% ipython --no-banner

In [1]: import numpy as np

In [2]: np.set_printoptions(suppress=True, linewidth=200)

In [3]: def rd(a):
   ...:     return np.round(a, 3) + 0
   ...: 

In [4]: E = np.loadtxt("test18.csv", delimiter=",")

In [5]: E
Out[5]: 
array([[-18.908,   5.139,   4.008],
       [  1.449, -17.669,  -9.259],
       [-15.755, -10.521,   6.409],
       [  0.849, -18.593,   7.319],
       [-13.278,   9.303,  11.711],
       [ 11.425,  -9.219,  13.583],
       [-13.568,   6.319,  13.266],
       [ -2.911,  14.859,  13.067],
       [  3.163, -15.816, -11.826],
       [  5.284,   5.362, -18.529]])

In [6]: def softmax(z):
   ...:     e = np.exp(z - z.max(axis=-1, keepdims=True))
   ...:     return e / e.sum(axis=-1, keepdims=True)
   ...: 

In [7]: rd(softmax(E[6] + 3))
Out[7]: array([0.   , 0.001, 0.999])

In [8]: rd(softmax(10 * E[6]))
Out[8]: array([0., 0., 1.])

In [9]: rd(softmax(E[6]))
Out[9]: array([0.   , 0.001, 0.999])

In [10]: rd(softmax(E).sum(axis=1))
Out[10]: array([1., 1., 1., 1., 1., 1., 1., 1., 1., 1.])

In [11]: att = E @ E.T / np.sqrt(3)

In [12]: softmax(att).round(6).argmax(axis=1)
Out[12]: array([0, 1, 2, 3, 4, 5, 6, 7, 8, 9])

In [13]: rd(softmax(att))
Out[13]: 
array([[1.   , 0.   , 0.   , 0.   , 0.   , 0.   , 0.   , 0.   , 0.   , 0.   ],
       [0.   , 0.977, 0.   , 0.   , 0.   , 0.   , 0.   , 0.   , 0.023, 0.   ],
       [0.   , 0.   , 1.   , 0.   , 0.   , 0.   , 0.   , 0.   , 0.   , 0.   ],
       [0.   , 0.   , 0.   , 1.   , 0.   , 0.   , 0.   , 0.   , 0.   , 0.   ],
       [0.   , 0.   , 0.   , 0.   , 0.964, 0.   , 0.036, 0.   , 0.   , 0.   ],
       [0.   , 0.   , 0.   , 0.   , 0.   , 1.   , 0.   , 0.   , 0.   , 0.   ],
       [0.   , 0.   , 0.   , 0.   , 0.036, 0.   , 0.964, 0.   , 0.   , 0.   ],
       [0.   , 0.   , 0.   , 0.   , 0.   , 0.   , 0.   , 1.   , 0.   , 0.   ],
       [0.   , 0.023, 0.   , 0.   , 0.   , 0.   , 0.   , 0.   , 0.977, 0.   ],
       [0.   , 0.   , 0.   , 0.   , 0.   , 0.   , 0.   , 0.   , 0.   , 1.   ]])

In [14]: O, r_ = np.linalg.qr(E)

In [15]: rd(abs(r_[0, 0])), rd(np.linalg.norm(E[:, 0]))
Out[15]: (np.float64(33.851), np.float64(33.851))

In [16]: rd(O.T @ O)
Out[16]: 
array([[1., 0., 0.],
       [0., 1., 0.],
       [0., 0., 1.]])

In [17]: np.allclose(r_.T @ r_, E.T @ E)
Out[17]: True

In [18]: rd(r_)
Out[18]: 
array([[ 33.851, -10.408, -15.882],
       [  0.   ,  37.387,   4.407],
       [  0.   ,   0.   , -32.808]])

In [19]: B = E / np.linalg.norm(E, axis=1, keepdims=True)

In [20]: cov = B @ B.T

In [21]: rd(np.linalg.norm(B, axis=1))
Out[21]: array([1., 1., 1., 1., 1., 1., 1., 1., 1., 1.])

In [22]: (np.abs(cov) > 0.9).astype(int)
Out[22]: 
array([[1, 0, 0, 0, 0, 0, 0, 0, 0, 0],
       [0, 1, 0, 0, 0, 0, 0, 1, 1, 0],
       [0, 0, 1, 0, 0, 0, 0, 0, 0, 0],
       [0, 0, 0, 1, 0, 0, 0, 0, 0, 0],
       [0, 0, 0, 0, 1, 0, 1, 0, 0, 0],
       [0, 0, 0, 0, 0, 1, 0, 0, 0, 0],
       [0, 0, 0, 0, 1, 0, 1, 0, 0, 0],
       [0, 1, 0, 0, 0, 0, 0, 1, 1, 0],
       [0, 1, 0, 0, 0, 0, 0, 1, 1, 0],
       [0, 0, 0, 0, 0, 0, 0, 0, 0, 1]])

In [23]: rd(cov[3])
Out[23]: array([-0.206,  0.655,  0.573,  1.   , -0.246,  0.701, -0.08 , -0.458,  0.525, -0.577])

In [24]: rd(np.degrees(np.arccos(np.clip(cov[3, 9], -1, 1))))
Out[24]: np.float64(125.245)
